$ ipython --no-banner

In [1]: import numpy as np

In [2]: from numpy import linalg as LA

In [3]: np.set_printoptions(precision=1, suppress=True, linewidth=140)

In [4]: E = np.array([[14, -9, -3], [3, -1, 5], [5, 9, 8]])

In [5]: E
Out[5]: 
array([[14, -9, -3],
       [ 3, -1,  5],
       [ 5,  9,  8]])

In [6]: proj = np.triu(np.array([[-1, -5, -3], [-1, 4, -5], [-2, -2, 4]]), 1) + np.eye(3)

In [7]: B = proj @ E @ LA.inv(proj)

In [8]: np.poly(B)
Out[8]: array([  1., -21.,  87., 847.])

In [9]: B
Out[9]: 
array([[ -16., -111., -655.],
       [ -22., -156., -881.],
       [   5.,   34.,  193.]])

In [10]: J = np.loadtxt("m.csv", delimiter=",")

In [11]: J
Out[11]: 
array([[ 5.,  6.,  7.,  8.],
       [ 9., 10., 11., 12.],
       [13., 14., 15., 16.],
       [17., 18., 19., 20.],
       [21., 22., 23., 24.],
       [25., 26., 27., 28.],
       [29., 30., 31., 32.],
       [33., 34., 35., 36.],
       [37., 38., 39., 40.]])

In [12]: th = np.radians(36)

In [13]: r_ = np.eye(4)

In [14]: r_[3, 3] = r_[2, 2] = np.cos(th)

In [15]: r_[3, 2], r_[2, 3] = -np.sin(th), np.sin(th)

In [16]: r_
Out[16]: 
array([[ 1. ,  0. ,  0. ,  0. ],
       [ 0. ,  1. ,  0. ,  0. ],
       [ 0. ,  0. ,  0.8,  0.6],
       [ 0. ,  0. , -0.6,  0.8]])

In [17]: B = J @ r_.T

In [18]: np.round(LA.svd(J, compute_uv=False), 1) + 0, np.round(LA.svd(B, compute_uv=False), 1) + 0
Out[18]: (array([148.7,   2.8,   0. ,   0. ]), array([148.7,   2.8,   0. ,   0. ]))

In [19]: print(np.round(LA.det(r_), 1), np.round(np.trace(r_), 1))
1.0 3.6

In [20]: np.allclose(LA.norm(J, axis=1), LA.norm(B, axis=1))
Out[20]: True

In [21]: np.allclose(J @ J.T, B @ B.T)
Out[21]: True

In [22]: B = np.array([[-3, 5], [3, 0], [-2, -3], [0, 0]])

In [23]: LA.matrix_rank(J @ B)
Out[23]: np.int64(2)

In [24]: np.einsum("ij,ij->i", J, J)
Out[24]: array([ 174.,  446.,  846., 1374., 2030., 2814., 3726., 4766., 5934.])

In [25]: np.einsum("ik,kj->ij", J, B)
Out[25]: 
array([[-11.,   4.],
       [-19.,  12.],
       [-27.,  20.],
       [-35.,  28.],
       [-43.,  36.],
       [-51.,  44.],
       [-59.,  52.],
       [-67.,  60.],
       [-75.,  68.]])

In [26]: LA.matrix_rank(np.vstack([J, B.T]))
Out[26]: np.int64(4)

In [27]: J[8] @ J[1]
Out[27]: np.float64(1622.0)

In [28]: LA.norm(J, axis=1).argmax()
Out[28]: np.int64(8)

In [29]: print(np.round(LA.norm(J, 2), 1))
148.7

In [30]: np.round(LA.norm(J[8], 1), 1), round(LA.norm(J[8], np.inf), 1)
Out[30]: (np.float64(154.0), np.float64(40.0))

In [31]: np.round(LA.norm(J, 1), 1), round(LA.norm(J, np.inf), 1)
Out[31]: (np.float64(216.0), np.float64(154.0))

In [32]: LA.norm(J, axis=0)
Out[32]: array([70.2, 72.9, 75.6, 78.4])

In [33]: Uu, s, VT = LA.svd(J)

In [34]: vecs = VT[:(s > 1e-8).sum()]

In [35]: rng = np.random.default_rng(38)

In [36]: x = J[8] + -1 * J[0] + rng.integers(2) * np.eye(4)[0]

In [37]: print(x)
[32. 32. 32. 32.]

In [38]: np.diag(vecs.T @ vecs)
Out[38]: array([0.7, 0.3, 0.3, 0.7])

In [39]: vecs.T @ vecs
Out[39]: 
array([[ 0.7,  0.4,  0.1, -0.2],
       [ 0.4,  0.3,  0.2,  0.1],
       [ 0.1,  0.2,  0.3,  0.4],
       [-0.2,  0.1,  0.4,  0.7]])

In [40]: W0 = np.load("test8.npy")

In [41]: W0
Out[41]: 
array([[ 1,  0,  0,  0,  0,  0,  0,  0,  0],
       [ 1,  1,  0,  0,  0,  0,  0,  0,  0],
       [ 2,  2,  1,  0,  0,  0,  0,  0,  0],
       [-2,  2, -2,  1,  0,  0,  0,  0,  0],
       [-2,  2,  0, -1,  1,  0,  0,  0,  0],
       [ 2,  2, -2, -1,  0,  1,  0,  0,  0],
       [-1, -2, -1,  1,  0,  0,  1,  0,  0],
       [ 2, -2,  2, -2, -1, -2, -2,  1,  0],
       [ 1, -1, -1,  1,  2,  0, -1, -2,  1]])

In [42]: B = W0[0, 0] * W0[1:] - np.outer(W0[1:, 0], W0[0])

In [43]: B
Out[43]: 
array([[ 0,  1,  0,  0,  0,  0,  0,  0,  0],
       [ 0,  2,  1,  0,  0,  0,  0,  0,  0],
       [ 0,  2, -2,  1,  0,  0,  0,  0,  0],
       [ 0,  2,  0, -1,  1,  0,  0,  0,  0],
       [ 0,  2, -2, -1,  0,  1,  0,  0,  0],
       [ 0, -2, -1,  1,  0,  0,  1,  0,  0],
       [ 0, -2,  2, -2, -1, -2, -2,  1,  0],
       [ 0, -1, -1,  1,  2,  0, -1, -2,  1]])

In [44]: np.flatnonzero(~B.round(6).any(axis=1))
Out[44]: array([], dtype=int64)

In [45]: q, vecs = LA.qr(W0[:, :8])[0], LA.qr(W0[:, 8:])[0]

In [46]: s = LA.svd(q.T @ vecs, compute_uv=False)

In [47]: print(round(float(LA.norm(q @ q.T - vecs @ vecs.T, 2)), 1))
1.0

In [48]: s
Out[48]: array([1.])

In [49]: (s > 0.9).sum()
Out[49]: np.int64(1)

In [50]: F = np.load("sample17.npy")

In [51]: F
Out[51]: 
array([[-2.,  2.,  0.,  0.,  0.],
       [ 2.,  3.,  2.,  0.,  0.],
       [ 0.,  2.,  0.,  2.,  0.],
       [ 0.,  0.,  2., -5.,  2.],
       [ 0.,  0.,  0.,  2., -1.]])

In [52]: vals, vecs = LA.eigh(F)

In [53]: x = np.array([-1, -4, -2, -2, -5])

In [54]: print(np.abs(F).sum(axis=1).max(), round(np.abs(vals).max(), 1))
9.0 6.4

In [55]: print(LA.eigvalsh(F[1:, 1:]))
[-6.4 -1.   0.3  4.1]

In [56]: x @ F @ x / (x @ x), np.round(vals[0], 1), round(vals[-1], 1)
Out[56]: (np.float64(2.1), np.float64(-6.4), np.float64(4.6))

In [57]: np.round(vecs * np.maximum(vals, 0) @ vecs.T, 1) + 0
Out[57]: 
array([[0.3, 1.1, 0.4, 0.1, 0. ],
       [1.1, 3.5, 1.6, 0.3, 0.1],
       [0.4, 1.6, 1. , 0.3, 0.2],
       [0.1, 0.3, 0.3, 0.1, 0.1],
       [0. , 0.1, 0.2, 0.1, 0.2]])

In [58]: print(np.round(vecs * np.abs(vals) @ vecs.T, 1) + 0)
[[ 2.7  0.1  0.9  0.1  0. ]
 [ 0.1  3.9  1.1  0.6  0.1]
 [ 0.9  1.1  1.9 -1.4  0.5]
 [ 0.1  0.6 -1.4  5.3 -1.7]
 [ 0.   0.1  0.5 -1.7  1.3]]

In [59]: B = J[0, 0] * J[1:] - np.outer(J[1:, 0], J[0])

In [60]: B
Out[60]: 
array([[  0.,  -4.,  -8., -12.],
       [  0.,  -8., -16., -24.],
       [  0., -12., -24., -36.],
       [  0., -16., -32., -48.],
       [  0., -20., -40., -60.],
       [  0., -24., -48., -72.],
       [  0., -28., -56., -84.],
       [  0., -32., -64., -96.]])

In [61]: J[:, 0] / J[0, 0]
Out[61]: array([1. , 1.8, 2.6, 3.4, 4.2, 5. , 5.8, 6.6, 7.4])

In [62]: LA.matrix_rank(B), LA.matrix_rank(J)
Out[62]: (np.int64(1), np.int64(2))

In [63]: np.flatnonzero(~B.round(6).any(axis=1))
Out[63]: array([], dtype=int64)

In [64]: q = F.astype(float).copy()

In [65]: for j in range(5):
    ...:     q[:, j] -= q[:, :j] @ (q[:, :j].T @ q[:, j])
    ...:     q[:, j] /= LA.norm(q[:, j])
    ...: 

In [66]: q.round(1) + 0
Out[66]: 
array([[-0.7,  0.6,  0.1,  0. , -0.3],
       [ 0.7,  0.6,  0.1,  0. , -0.3],
       [ 0. ,  0.5, -0.3,  0. ,  0.8],
       [ 0. ,  0. ,  0.9,  0. ,  0.3],
       [ 0. ,  0. ,  0. ,  1. ,  0. ]])

In [67]: np.round(q.T @ F, 1) + 0
Out[67]: 
array([[ 2.8,  0.7,  1.4,  0. ,  0. ],
       [ 0. ,  4.1,  1.2,  1. ,  0. ],
       [ 0. ,  0. ,  2.1, -5.3,  1.9],
       [ 0. ,  0. ,  0. ,  2. , -1. ],
       [ 0. ,  0. ,  0. ,  0. ,  0.7]])

In [68]: print([round(float(LA.det(F[:i, :i])), 2) + 0 for i in range(1, 6)])
[-2.0, -10.0, 8.0, 0.0, -32.0]

In [69]: round(LA.eigvalsh(F).min(), 1)
Out[69]: np.float64(-6.4)

In [70]: LA.cholesky(F)
LinAlgError: Matrix is not positive definite


In [71]: vals, vecs = LA.eig(F)

In [72]: np.sort(LA.eigvals(F.T))
Out[72]: array([-6.4, -2.8, -0.8,  0.5,  4.6])

In [73]: np.sort(LA.eigvals(LA.inv(F)))
Out[73]: array([-1.2, -0.4, -0.2,  0.2,  2.1])

In [74]: X = np.loadtxt("run18.csv", delimiter=",")

In [75]: X
Out[75]: 
array([[-0.2,  0.9,  0.3,  1.4,  0.5],
       [ 1. , -0.9,  0.5, -0.6, -0.8],
       [ 1. , -0.4, -1.8, -1.2, -0.5],
       [-1.4,  0.5,  0.6, -1. , -0.4],
       [ 0.1, -0.3,  0.7, -0.6,  0.5],
       [-2.1,  0.4, -0.7,  0.2,  0.1],
       [-1. , -0.5,  0.3,  1.2,  0.6],
       [-1.5, -0.9, -1.2, -1.6,  0.4]])

In [76]: blk = np.stack([X, -3 * X, X[::-1]])

In [77]: LA.matrix_rank(blk)
Out[77]: array([5, 5, 5])

In [78]: np.einsum("bij,cij->bc", blk, blk)
Out[78]: 
array([[ 32.7, -98.1, -10.5],
       [-98.1, 294.3,  31.6],
       [-10.5,  31.6,  32.7]])

In [79]: blk.sum(axis=0)
Out[79]: 
array([[-1.1, -2.7, -1.8, -4.4, -0.6],
       [-3. ,  1.3, -0.7,  2.4,  2.2],
       [-4.1,  1.2,  2.9,  2.6,  1.1],
       [ 2.9, -1.3, -0.5,  1.4,  1.3],
       [-1.6,  1.1, -0.8,  0.2, -1.4],
       [ 5.2, -1.2, -0.4, -1.6, -0.7],
       [ 3. ,  0.1, -0.1, -3. , -2. ],
       [ 2.8,  2.7,  2.7,  4.6, -0.3]])

In [80]: print(blk.shape)
(3, 8, 5)

In [81]: W1 = np.array([[2, 0, -2, 0, 1],
    ...:     [2, -2, 2, 1, 1],
    ...:     [0, 1, 0, 2, -1],
    ...:     [-1, 1, 1, 0, 2],
    ...:     [2, 2, 1, 2, 1]])

In [82]: coef = np.array([5, -3, -3, 3, 4])

In [83]: act = np.maximum(X @ W1 + coef, 0)

In [84]: (act > 0).astype(int)
Out[84]: 
array([[1, 0, 1, 1, 1],
       [1, 0, 0, 1, 1],
       [1, 0, 0, 0, 1],
       [1, 0, 0, 1, 1],
       [1, 0, 0, 1, 1],
       [1, 0, 1, 1, 1],
       [1, 1, 0, 1, 1],
       [1, 0, 0, 1, 0]])

In [85]: act
Out[85]: 
array([[6. , 0. , 1.1, 5.5, 7.7],
       [4.2, 0. , 0. , 1.5, 1.6],
       [6.4, 0. , 0. , 0. , 3.5],
       [3.4, 0. , 0. , 3.9, 0.1],
       [6.2, 0. , 0. , 5.1, 2.4],
       [1.6, 0. , 2.3, 2.2, 3.5],
       [2. , 0.7, 0. , 4.3, 5.2],
       [2.6, 0. , 0. , 0.5, 0. ]])

In [86]: (act > 0).mean(axis=0)
Out[86]: array([1. , 0.1, 0.2, 0.9, 0.9])

In [87]: Z = np.array([[3, -5], [-4, 4], [-3, -2], [-3, -1], [-5, -2]])

In [88]: act @ Z
Out[88]: 
array([[-40.3, -53.1],
       [  0.1, -25.7],
       [  1.7, -39. ],
       [ -2. , -21.1],
       [ -8.7, -40.9],
       [-26.2, -21.8],
       [-35.7, -21.9],
       [  6.3, -13.5]])

In [89]: proj = X @ LA.solve(X.T @ X, X.T)

In [90]: LA.matrix_rank(np.eye(8) - proj)
Out[90]: np.int64(3)

In [91]: m1 = np.loadtxt("mat.csv", delimiter=",")

In [92]: m1
Out[92]: 
array([[ 0.9, -1. ,  1. , -1. ,  1. ,  1. , -1. , -1. ],
       [-0.9,  0.9, -1. ,  0.3, -0.8, -1. ,  1. , -0.9],
       [ 0.8, -0.8,  1. , -1. , -1. , -0.1,  0.5, -1. ],
       [-0.6,  0.9, -1. ,  1. ,  0.3, -1. ,  1. ,  0.7],
       [ 0.3, -1. ,  1. ,  0.5,  1. ,  0.5,  0.8, -0.3],
       [ 0.9, -0.9,  1. , -1. , -0.9,  0.9, -0.4, -1. ],
       [-0.8, -1. ,  1. , -1. ,  0.4, -0.6,  1. , -1. ],
       [-0.9, -0.8, -0.9, -1. ,  1. ,  1. , -1. ,  0.4],
       [-0.4, -0.1, -0.2, -1. , -0.4,  0.1, -0.4, -0.8],
       [ 0.3,  0.8,  0.2, -0.8, -1. , -0.7,  0.2, -0.8],
       [ 1. , -1. ,  1. , -1. ,  0.5,  1. , -1. , -0.4],
       [-0.4,  0.9, -0.9,  1. , -0.7, -1. ,  1. ,  0.2],
       [ 1. , -1. ,  1. , -1. ,  0.9,  1. , -1. ,  0.4],
       [-1. , -1. , -0.2, -1. ,  1. , -0.9,  1. , -1. ],
       [-1. ,  0.6, -1. , -0.7, -0.6, -1. ,  1. , -1. ],
       [ 1. ,  0.9,  0.2,  1. ,  0.9,  1. , -1. ,  1. ],
       [ 0.3, -0.9,  0.9,  0.9,  1. , -0.1,  0.9,  0.1],
       [ 0.9,  0.2,  0.9,  1. , -0.2, -0.9,  1. ,  0.8],
       [ 0.9,  0.7,  0.9,  1. , -0.9, -1. ,  1. ,  0.5],
       [-0.8, -1. ,  0.2, -1. ,  1. ,  1. , -0.8,  0. ],
       [ 0.1, -1. ,  0.9, -0.9,  0.9,  0.8, -0.1, -0.8],
       [-0.6,  1. , -1. , -1. , -0.9,  0.9, -1. ,  0.7],
       [ 1. , -0.7,  1. ,  1. , -0.7, -0.3,  1. ,  0. ],
       [-0.9,  0.9, -1. , -0.9, -0.7, -1. ,  0.7, -0.9],
       [-0.9,  0.5, -1. , -1. ,  1. ,  1. , -1. ,  0.9],
       [-1. , -1. , -0.9, -0.7,  1. , -1. ,  1. , -1. ],
       [-0.1,  0.6, -0.3, -1. , -0.9,  0.6, -0.9, -0.5],
       [-0.8, -0.2, -1. , -0.6,  1. ,  0.7, -0.8,  0.8],
       [ 0. , -0.6, -0.4,  1. ,  1. , -1. ,  1. ,  1. ],
       [-0.9, -1. ,  0.7, -1. ,  0.8, -0.8,  0.9, -1. ],
       [ 0.8,  0.8, -0.5,  1. ,  0.8, -0.5,  0.8,  1. ],
       [ 0.5, -0.7,  0.8,  1. ,  0.8, -0.1,  0.8,  0.5],
       [ 1. ,  0.3,  1. ,  1. , -0.6,  0.1,  0.6,  0.9],
       [ 0.8,  0.2,  0.8,  1. , -0.6, -0.5,  0.8,  0.4],
       [-0.8,  1. , -1. ,  1. ,  0.8, -1. ,  0.9,  1. ],
       [ 0.9,  0.8,  0.8,  1. , -0.9, -0.3,  0.3,  0.7],
       [ 0.9,  0.8,  0.8,  1. , -0.9, -0.5,  0.7,  0.9],
       [ 0.6, -0.8,  0.8, -0.6,  0.9,  1. , -1. ,  0.8],
       [-0.7,  0.7, -0.5, -0.9, -1. , -1. ,  1. , -1. ],
       [ 0.7, -1. ,  1. , -1. ,  0.9,  1. , -1. ,  0.3],
       [-0.6,  0.9, -1. , -1. ,  0. ,  1. , -1. ,  0.9]])

In [93]: gram = np.cov(m1, rowvar=False)

In [94]: print(m1.std(axis=0))
[0.8 0.8 0.8 0.9 0.8 0.8 0.9 0.8]

In [95]: np.round(np.corrcoef(m1.T), 1) + 0
Out[95]: 
array([[ 1. , -0.1,  0.8,  0.4, -0.2,  0.3, -0.1,  0.3],
       [-0.1,  1. , -0.5,  0.4, -0.6, -0.3,  0.2,  0.4],
       [ 0.8, -0.5,  1. ,  0.1,  0. ,  0.2,  0. , -0.1],
       [ 0.4,  0.4,  0.1,  1. , -0.1, -0.4,  0.6,  0.6],
       [-0.2, -0.6,  0. , -0.1,  1. ,  0.3, -0.3,  0.2],
       [ 0.3, -0.3,  0.2, -0.4,  0.3,  1. , -0.9,  0.2],
       [-0.1,  0.2,  0. ,  0.6, -0.3, -0.9,  1. , -0.2],
       [ 0.3,  0.4, -0.1,  0.6,  0.2,  0.2, -0.2,  1. ]])

In [96]: print(np.argsort(-m1.std(axis=0).round(6), kind="stable"))
[3 6 2 4 5 1 7 0]

In [97]: gram.shape
Out[97]: (8, 8)

In [98]: np.argwhere(np.triu(np.abs(np.corrcoef(m1.T)) > 0.8, 1))
Out[98]: array([[5, 6]])

In [99]: gram.round(1) + 0
Out[99]: 
array([[ 0.6, -0.1,  0.5,  0.3, -0.1,  0.2, -0.1,  0.2],
       [-0.1,  0.7, -0.4,  0.3, -0.4, -0.2,  0.1,  0.2],
       [ 0.5, -0.4,  0.7,  0.1,  0. ,  0.2,  0. , -0.1],
       [ 0.3,  0.3,  0.1,  0.9, -0.1, -0.3,  0.4,  0.4],
       [-0.1, -0.4,  0. , -0.1,  0.7,  0.2, -0.2,  0.1],
       [ 0.2, -0.2,  0.2, -0.3,  0.2,  0.7, -0.7,  0.1],
       [-0.1,  0.1,  0. ,  0.4, -0.2, -0.7,  0.7, -0.1],
       [ 0.2,  0.2, -0.1,  0.4,  0.1,  0.1, -0.1,  0.6]])

In [100]: np.round(LA.eigvalsh(gram)[::-1], 1) + 0
Out[100]: array([2. , 1.5, 1.1, 0.8, 0.1, 0.1, 0.1, 0. ])

In [101]: data = np.array([[0, 0, 0],
     ...:     [-1, 1, 0],
     ...:     [0, 0, 0],
     ...:     [3, -1, 2],
     ...:     [4, -1, 5],
     ...:     [0, 0, 0],
     ...:     [0, 0, 0],
     ...:     [-2, 1, -3],
     ...:     [0, 0, 0],
     ...:     [4, -1, 5],
     ...:     [-2, 1, -3],
     ...:     [0, 0, 0]])

In [102]: Z = data[[7, 2]].astype(float)

In [103]: for _ in range(6):
     ...:     z = LA.norm(data[:, None] - Z, axis=-1).argmin(axis=1)
     ...:     Z = np.array([data[z == j].mean(axis=0) for j in range(2)])
     ...: 

In [104]: print(z)
[1 1 1 1 1 1 1 0 1 1 0 1]

In [105]: print(Z[1] - Z[0])
[ 3.  -1.2  4.2]

In [106]: np.abs(Z[1] - Z[0]).argmax()
Out[106]: np.int64(2)
